In [1]: import numpy as np

In [2]: np.set_printoptions(precision=2, suppress=True, linewidth=140, legacy="1.25")

In [3]: rng = np.random.default_rng(464502)

In [4]: M = (rng.random((4, 4)) < 0.3) + np.eye(4)

In [5]: M /= M.sum(axis=1, keepdims=True)

In [6]: M
Out[6]: 
array([[0.5, 0.5, 0. , 0. ],
       [0. , 1. , 0. , 0. ],
       [0. , 0. , 1. , 0. ],
       [0. , 0. , 0. , 1. ]])

In [7]: [int(np.linalg.matrix_rank(np.linalg.matrix_power(M, p))) for p in range(1, 5)]
Out[7]: [4, 4, 4, 4]

In [8]: x = np.array([0, -1, -4, 2])

In [9]: y = M @ x

In [10]: y
Out[10]: array([-0.5, -1. , -4. ,  2. ])

In [11]: np.linalg.solve(M, 3 * y)
Out[11]: array([  0.,  -3., -12.,   6.])

In [12]: np.linalg.solve(M, y[:-1])
ValueError: solve1: Input operand 1 has a mismatch in its core dimension 0, with gufunc signature (m,m),(m)->(m) (size 3 is different from 4)


In [13]: other = np.array([[-0.9, 0.9], [0.0, -0.3], [0.5, 0.0], [0.9, 1.0]])

In [14]: basis = np.array([[-0.4, -0.1, 1.5], [0.8, -1.3, 0.8]])

In [15]: J = other @ basis

In [16]: J
Out[16]: 
array([[ 1.08, -1.08, -0.63],
       [-0.24,  0.39, -0.24],
       [-0.2 , -0.05,  0.75],
       [ 0.44, -1.39,  2.15]])

In [17]: left, s, Vt = np.linalg.svd(J)

In [18]: V = Vt[:(s > 1e-8).sum()]

In [19]: x = J[2] + 2 * J[0] + rng.integers(2) * np.eye(3)[2]

In [20]: x
Out[20]: array([ 1.96, -2.21, -0.51])

In [21]: np.allclose(V.T @ V @ x, x)
Out[21]: True

In [22]: np.diag(V.T @ V)
Out[22]: array([0.43, 0.63, 0.94])

In [23]: round(np.linalg.norm(x - V.T @ V @ x), 2)
Out[23]: 0.0

In [24]: r = np.linalg.matrix_rank(J)

In [25]: r
Out[25]: 2

In [26]: N = np.linalg.svd(J)[2][r:].T

In [27]: N[:, 0] / N[np.abs(N[:, 0]).round(6).argmax(), 0]
Out[27]: array([1.  , 0.81, 0.32])

In [28]: np.allclose(J @ N, 0)
Out[28]: True

In [29]: np.round(J @ N, 2) + 0
Out[29]: 
array([[0.],
       [0.],
       [0.],
       [0.]])

In [30]: hat = np.triu(np.array([[2, 4, 2, 2], [0, 6, 1, 2], [1, 2, 9, 5], [1, 7, 0, 9]]), 1) + np.eye(4)

In [31]: other = hat @ M @ np.linalg.inv(hat)

In [32]: hat @ M - M @ hat
Out[32]: 
array([[0. , 2. , 0.5, 0. ],
       [0. , 0. , 0. , 0. ],
       [0. , 0. , 0. , 0. ],
       [0. , 0. , 0. , 0. ]])

In [33]: round(np.linalg.det(other), 2)
Out[33]: 0.5

In [34]: np.trace(other), np.trace(M)
Out[34]: (3.5, 3.5)

In [35]: np.linalg.matrix_rank(other)
Out[35]: 4

In [36]: other
Out[36]: 
array([[ 0.5,  2.5, -1.5,  3.5],
       [ 0. ,  1. ,  0. ,  0. ],
       [ 0. ,  0. ,  1. ,  0. ],
       [ 0. ,  0. ,  0. ,  1. ]])

In [37]: w, V = np.linalg.eig(other)

In [38]: np.sort(np.linalg.eigvals(np.linalg.inv(other)))
Out[38]: array([1., 1., 1., 2.])

In [39]: other @ V[:, 0] - w[0] * V[:, 0]
Out[39]: array([0., 0., 0., 0.])

In [40]: w
Out[40]: array([0.5, 1. , 1. , 1. ])

In [41]: np.sort(np.linalg.eigvals(other @ other))
Out[41]: array([0.25, 1.  , 1.  , 1.  ])

In [42]: np.prod(w)
Out[42]: 0.5

In [43]: mat = np.load("dump.npy")

In [44]: mat
Out[44]: 
array([[-1,  1, -1,  1, -1,  1],
       [-1, -3, -1, -3, -1, -3],
       [ 1,  1,  1,  1,  1,  1],
       [-1,  1, -1,  1, -1,  1],
       [-1, -3, -1, -3, -1, -3],
       [ 1,  1,  1,  1,  1,  1]])

In [45]: mat.mean(axis=0)
Out[45]: array([-0.33, -0.33, -0.33, -0.33, -0.33, -0.33])

In [46]: np.abs(mat).max()
Out[46]: 3

In [47]: mat.sum(axis=1)
Out[47]: array([  0, -12,   6,   0, -12,   6])

In [48]: np.diff(mat, axis=0)
Out[48]: 
array([[ 0, -4,  0, -4,  0, -4],
       [ 2,  4,  2,  4,  2,  4],
       [-2,  0, -2,  0, -2,  0],
       [ 0, -4,  0, -4,  0, -4],
       [ 2,  4,  2,  4,  2,  4]])

In [49]: np.round(np.linalg.svd(mat, compute_uv=False), 2) + 0
Out[49]: array([8.49, 3.46, 0.  , 0.  , 0.  , 0.  ])

In [50]: np.unravel_index(np.abs(mat).argmax(), mat.shape)
Out[50]: (1, 1)

In [51]: np.linalg.matrix_rank(mat)
Out[51]: 2

In [52]: np.linalg.cond(mat) > 100
Out[52]: True

In [53]: np.round(np.linalg.norm(mat, 2) / np.linalg.norm(mat), 2)
Out[53]: 0.93

In [54]: np.argsort(-np.linalg.norm(mat, axis=0).round(6), kind="stable")[:3]
Out[54]: array([1, 3, 5])

In [55]: np.abs(np.diag(np.linalg.qr(mat)[1])) > 1e-9
Out[55]: array([ True,  True, False, False, False, False])

In [56]: mat @ np.linalg.pinv(mat) @ mat
Out[56]: 
array([[-1.,  1., -1.,  1., -1.,  1.],
       [-1., -3., -1., -3., -1., -3.],
       [ 1.,  1.,  1.,  1.,  1.,  1.],
       [-1.,  1., -1.,  1., -1.,  1.],
       [-1., -3., -1., -3., -1., -3.],
       [ 1.,  1.,  1.,  1.,  1.,  1.]])

In [57]: u, r1 = mat[2], mat[5]

In [58]: u @ r1
Out[58]: 6

In [59]: p = (u @ r1) / (u @ u) * u

In [60]: np.linalg.matrix_rank(np.outer(u, r1))
Out[60]: 1

In [61]: p
Out[61]: array([1., 1., 1., 1., 1., 1.])

In [62]: r1 - p
Out[62]: array([0., 0., 0., 0., 0., 0.])

In [63]: round(float(np.linalg.norm(u + r1) ** 2 + np.linalg.norm(u - r1) ** 2), 2)
Out[63]: 24.0

In [64]: np.outer(u, r1)
Out[64]: 
array([[1, 1, 1, 1, 1, 1],
       [1, 1, 1, 1, 1, 1],
       [1, 1, 1, 1, 1, 1],
       [1, 1, 1, 1, 1, 1],
       [1, 1, 1, 1, 1, 1],
       [1, 1, 1, 1, 1, 1]])

In [65]: basis = np.array([[2, 2, 0], [2, 3, 3], [3, 1, 1]])

In [66]: W0 = np.repeat(basis, 20 // 3, axis=0)

In [67]: W0 = W0 + 0.1 * rng.normal(size=W0.shape)

In [68]: W0.round(2) + 0
Out[68]: 
array([[ 2.04,  1.99,  0.  ],
       [ 2.03,  2.09, -0.04],
       [ 1.85,  1.93,  0.09],
       [ 1.92,  2.14,  0.08],
       [ 2.15,  2.08,  0.07],
       [ 1.93,  2.  , -0.14],
       [ 1.94,  2.96,  2.96],
       [ 2.01,  2.91,  3.03],
       [ 1.95,  2.95,  2.96],
       [ 2.15,  3.11,  2.97],
       [ 2.07,  2.96,  2.78],
       [ 2.03,  2.83,  3.02],
       [ 2.95,  0.97,  1.13],
       [ 3.02,  1.07,  0.97],
       [ 2.96,  0.98,  1.02],
       [ 3.13,  1.02,  0.82],
       [ 2.88,  1.04,  0.85],
       [ 2.98,  0.99,  1.06]])

In [69]: other = W0 / np.sqrt((W0 ** 2).mean(axis=1, keepdims=True))

In [70]: np.linalg.matrix_rank(W0 - W0.mean(axis=1, keepdims=True))
Out[70]: 2

In [71]: basis = W0[[0, 7]].astype(float)

In [72]: for _ in range(3):
    ...:     z = np.linalg.norm(W0[:, None] - basis, axis=-1).argmin(axis=1)
    ...:     basis = np.array([W0[z == j].mean(axis=0) for j in range(2)])
    ...: 

In [73]: z
Out[73]: array([0, 0, 0, 0, 0, 0, 1, 1, 1, 1, 1, 1, 0, 0, 0, 0, 0, 0])

In [74]: np.bincount(z)
Out[74]: array([12,  6])

In [75]: np.abs(basis[1] - basis[0]).argmax()
Out[75]: 2

In [76]: A = np.loadtxt("block13.csv", delimiter=",")

In [77]: A
Out[77]: 
array([[ 0.12, -0.12,  0.28,  0.12],
       [-0.12,  0.96, -0.03,  0.16],
       [ 0.28, -0.03,  0.72,  0.35],
       [ 0.12,  0.16,  0.35,  0.2 ]])

In [78]: r = np.linalg.matrix_rank(A)

In [79]: r
Out[79]: 2

In [80]: N = np.linalg.svd(A)[2][r:].T

In [81]: np.allclose(A @ N, 0)
Out[81]: True

In [82]: N @ N.T
Out[82]: 
array([[ 0.88,  0.12, -0.28, -0.12],
       [ 0.12,  0.04,  0.03, -0.16],
       [-0.28,  0.03,  0.28, -0.35],
       [-0.12, -0.16, -0.35,  0.8 ]])

In [83]: [int(np.linalg.matrix_rank(A[:, :j + 1])) for j in range(4)]
Out[83]: [1, 2, 2, 2]

In [84]: A.sum(axis=0)
Out[84]: array([0.4 , 0.97, 1.32, 0.83])

In [85]: A.mean(axis=0)
Out[85]: array([0.1 , 0.24, 0.33, 0.21])

In [86]: A - A[0]
Out[86]: 
array([[ 0.  ,  0.  ,  0.  ,  0.  ],
       [-0.24,  1.08, -0.32,  0.04],
       [ 0.16,  0.09,  0.44,  0.23],
       [-0.01,  0.28,  0.06,  0.08]])

In [87]: np.diff(A, axis=0)
Out[87]: 
array([[-0.24,  1.08, -0.32,  0.04],
       [ 0.4 , -0.99,  0.75,  0.19],
       [-0.17,  0.19, -0.37, -0.15]])

In [88]: np.round(np.linalg.norm(A), 2)
Out[88]: 1.41

In [89]: np.count_nonzero(A)
Out[89]: 16

In [90]: np.linalg.matrix_rank(A)
Out[90]: 2

In [91]: u, r1 = A[2], A[1]

In [92]: round(u @ u, 2)
Out[92]: 0.72

In [93]: p = (u @ r1) / (u @ u) * u

In [94]: np.round((r1 - p) @ u, 2)
Out[94]: -0.0

In [95]: round(float(np.linalg.norm(u + r1) ** 2 + np.linalg.norm(u - r1) ** 2), 2)
Out[95]: 3.35

In [96]: np.round(np.outer(u, r1), 2) + 0
Out[96]: 
array([[-0.03,  0.27, -0.01,  0.05],
       [ 0.  , -0.03,  0.  , -0.01],
       [-0.09,  0.69, -0.02,  0.12],
       [-0.04,  0.33, -0.01,  0.06]])

In [97]: np.round(r1 - p, 2) + 0
Out[97]: array([-0.11,  0.96,  0.  ,  0.18])

In [98]: p.round(2) + 0
Out[98]: array([-0.01,  0.  , -0.03, -0.02])

In [99]: other = np.array([[1, 2], [3, 2], [1, 3], [2, 1]])

In [100]: A @ other
Out[100]: 
array([[0.28, 0.98],
       [3.04, 1.74],
       [1.6 , 3.01],
       [1.35, 1.8 ]])

In [101]: np.einsum("ij->j", A)
Out[101]: array([0.4 , 0.97, 1.32, 0.83])

In [102]: np.einsum("ik,kj->ji", A, other)
Out[102]: 
array([[0.28, 3.04, 1.6 , 1.35],
       [0.98, 1.74, 3.01, 1.8 ]])

In [103]: np.einsum("ik,kj->ij", A, other)
Out[103]: 
array([[0.28, 0.98],
       [3.04, 1.74],
       [1.6 , 3.01],
       [1.35, 1.8 ]])

In [104]: w, V = np.linalg.eigh(A)

In [105]: x = np.array([2, -2, -3, -1])

In [106]: np.round(np.linalg.eigvalsh(A[1:, 1:]), 2) + 0
Out[106]: array([0.  , 0.88, 1.  ])

In [107]: np.round(x @ A @ x / (x @ x), 2), round(float(w[0]), 2), round(w[-1], 2)
Out[107]: (0.58, -0.0, 1.0)

In [108]: feats = np.loadtxt("a.csv", delimiter=",")

In [109]: feats
Out[109]: 
array([[ 0.33, -1.14, -0.09],
       [-1.14, -2.28,  1.01],
       [-0.09,  1.01, -0.05]])

In [110]: def softmax(z):
     ...:     e = np.exp(z - z.max(axis=-1, keepdims=True))
     ...:     return e / e.sum(axis=-1, keepdims=True)
     ...: 

In [111]: softmax(feats[1] + 3)
Out[111]: array([0.1 , 0.03, 0.87])

In [112]: np.round(softmax(10 * feats[1]), 2) + 0
Out[112]: array([0., 0., 1.])

In [113]: S = feats @ feats.T / np.sqrt(3)

In [114]: softmax(S)[1] @ feats
Out[114]: array([-1.08, -2.22,  0.96])

In [115]: np.round(softmax(S), 2) + 0
Out[115]: 
array([[0.37, 0.55, 0.08],
       [0.04, 0.95, 0.  ],
       [0.19, 0.1 , 0.7 ]])

In [116]: w, V = np.linalg.eigh(feats)

In [117]: w.round(2) + 0
Out[117]: array([-3.,  0.,  1.])

In [118]: np.round(np.linalg.eigvalsh(feats @ feats), 2) + 0
Out[118]: array([0., 1., 9.])

In [119]: np.round(np.linalg.svd(feats, compute_uv=False), 2) + 0
Out[119]: array([3., 1., 0.])

In [120]: V @ np.diag(w) @ V.T
Out[120]: 
array([[ 0.33, -1.14, -0.09],
       [-1.14, -2.28,  1.01],
       [-0.09,  1.01, -0.05]])

In [121]: np.abs(V[:, -1])
Out[121]: array([0.78, 0.42, 0.47])

In [122]: np.abs(V[:, -1]).round(6).argmax()
Out[122]: 0

In [123]: np.unique(w.round(6) + 0, return_counts=True)[1]
Out[123]: array([1, 1, 1])

In [124]: (w > 1e-8).sum(), (w < -1e-8).sum()
Out[124]: (1, 1)

In [125]: np.round(V.T @ V, 2) + 0
Out[125]: 
array([[1., 0., 0.],
       [0., 1., 0.],
       [0., 0., 1.]])

In [126]: np.round(np.linalg.eigvalsh(feats + -1 * np.eye(3)), 2) + 0
Out[126]: array([-4., -1.,  0.])

In [127]: np.round(V.T @ feats @ V, 2) + 0
Out[127]: 
array([[-3.,  0.,  0.],
       [ 0.,  0.,  0.],
       [ 0.,  0.,  1.]])

In [128]: left, s, Vt = np.linalg.svd(feats)

In [129]: V = Vt[:(s > 1e-8).sum()]

In [130]: x = feats[2] + -1 * feats[1] + rng.integers(2) * np.eye(3)[2]

In [131]: x
Out[131]: array([ 1.05,  3.3 , -0.06])

In [132]: V.T @ V
Out[132]: 
array([[ 0.69, -0.05, -0.46],
       [-0.05,  0.99, -0.08],
       [-0.46, -0.08,  0.31]])

In [133]: np.linalg.matrix_rank(np.vstack([feats, x]))
Out[133]: 3

In [134]: np.diag(V.T @ V)
Out[134]: array([0.69, 0.99, 0.31])

In [135]: np.allclose(V.T @ V @ x, x)
Out[135]: False

In [136]: q, _ = np.linalg.qr(np.array([[-0.4, -0.7, -0.5, 0.3],
     ...:     [0.6, 1.4, 1.3, -2.7],
     ...:     [-0.7, -0.7, -0.6, 0.5],
     ...:     [1.4, 0.4, -0.2, 0.2]]))

In [137]: V, _ = np.linalg.qr(np.array([[-0.8, 2.7, -0.6, -0.7],
     ...:     [-1.1, -1.3, -0.3, 0.1],
     ...:     [-0.3, -1.0, 0.2, -0.1],
     ...:     [-1.3, 0.1, 0.5, -1.7]]))

In [138]: s = 3 * 0.5 ** np.arange(4)

In [139]: arr = q[:, :4] * s @ V[:4]

In [140]: arr
Out[140]: 
array([[-0.24, -0.97, -0.11, -0.12],
       [ 0.11,  1.4 , -0.57, -0.46],
       [ 0.34, -0.92, -0.3 ,  0.91],
       [-1.49,  1.69,  1.17, -0.31]])

In [141]: u = np.array([-2, -3, -1, -1])

In [142]: other = arr + np.outer(u, np.eye(4)[0])

In [143]: np.linalg.matrix_rank(other - arr)
Out[143]: 1

In [144]: left, s, Vt = np.linalg.svd(mat)

In [145]: V = Vt[:(s > 1e-8).sum()]

In [146]: x = mat[1] + -3 * mat[3] + rng.integers(2) * np.eye(6)[3]

In [147]: x
Out[147]: array([ 2., -6.,  2., -5.,  2., -6.])

In [148]: np.allclose(V.T @ V @ x, x)
Out[148]: False

In [149]: np.round(V.T @ V, 2) + 0
Out[149]: 
array([[0.33, 0.  , 0.33, 0.  , 0.33, 0.  ],
       [0.  , 0.33, 0.  , 0.33, 0.  , 0.33],
       [0.33, 0.  , 0.33, 0.  , 0.33, 0.  ],
       [0.  , 0.33, 0.  , 0.33, 0.  , 0.33],
       [0.33, 0.  , 0.33, 0.  , 0.33, 0.  ],
       [0.  , 0.33, 0.  , 0.33, 0.  , 0.33]])

In [150]: np.linalg.matrix_rank(np.vstack([mat, x]))
Out[150]: 3

In [151]: round(float(np.linalg.norm(feats) ** 2 / np.linalg.norm(feats, 2) ** 2), 2)
Out[151]: 1.11

In [152]: np.round(np.linalg.norm(feats[0], 1), 2), np.round(np.linalg.norm(feats[0], np.inf), 2)
Out[152]: (1.57, 1.14)

In [153]: np.round(np.linalg.norm(feats, 2), 2)
Out[153]: 3.0

In [154]: np.round(np.linalg.norm(feats[0] - feats[1]), 2)
Out[154]: 2.17

In [155]: round(float(np.linalg.norm(feats, "nuc")), 2)
Out[155]: 4.0

In [156]: round(np.linalg.norm(feats, 1), 2), round(np.linalg.norm(feats, np.inf), 2)
Out[156]: (4.44, 4.44)

In [157]: other = np.array([[-1, 4], [3, 4], [1, -2], [3, 4]])

In [158]: np.vstack([arr, other.T]).shape
Out[158]: (6, 4)

In [159]: np.einsum("ij->j", arr)
Out[159]: array([-1.29,  1.19,  0.19,  0.02])

In [160]: np.einsum("ik,kj->ij", arr, other)
Out[160]: 
array([[-3.12, -5.07],
       [ 2.12,  5.29],
       [-0.69,  1.9 ],
       [ 6.81, -2.8 ]])

In [161]: m1 = np.array([[-3.0, 3.0, 0.0], [3.0, -2.0, 3.0], [0.0, 3.0, -1.0]])

In [162]: x = np.array([0, 0, 1])

In [163]: y = m1 @ x

In [164]: y
Out[164]: array([ 0.,  3., -1.])

In [165]: np.linalg.solve(m1, y)
Out[165]: array([-0.,  0.,  1.])

In [166]: W = np.array([[1, 1, 0, 2, 2], [0, 1, 1, 3, 1], [1, 2, 2, 2, 2]])

In [167]: coef = np.array([7, 7, 8, 3, 4])

In [168]: hid = np.maximum(m1 @ W + coef, 0)

In [169]: (hid > 0).mean(axis=0)
Out[169]: array([1., 1., 1., 1., 1.])

In [170]: np.linalg.matrix_rank(hid)
Out[170]: 3

In [171]: basis = np.array([[1, 0, 0], [1, 1, 0], [0, 0, 0], [0, 0, 2], [2, 1, 0]])

In [172]: W @ basis
Out[172]: 
array([[6, 3, 4],
       [3, 2, 6],
       [7, 4, 4]])

In [173]: hid @ basis
Out[173]: 
array([[13.,  8., 12.],
       [55., 28., 18.],
       [24., 13., 20.]])
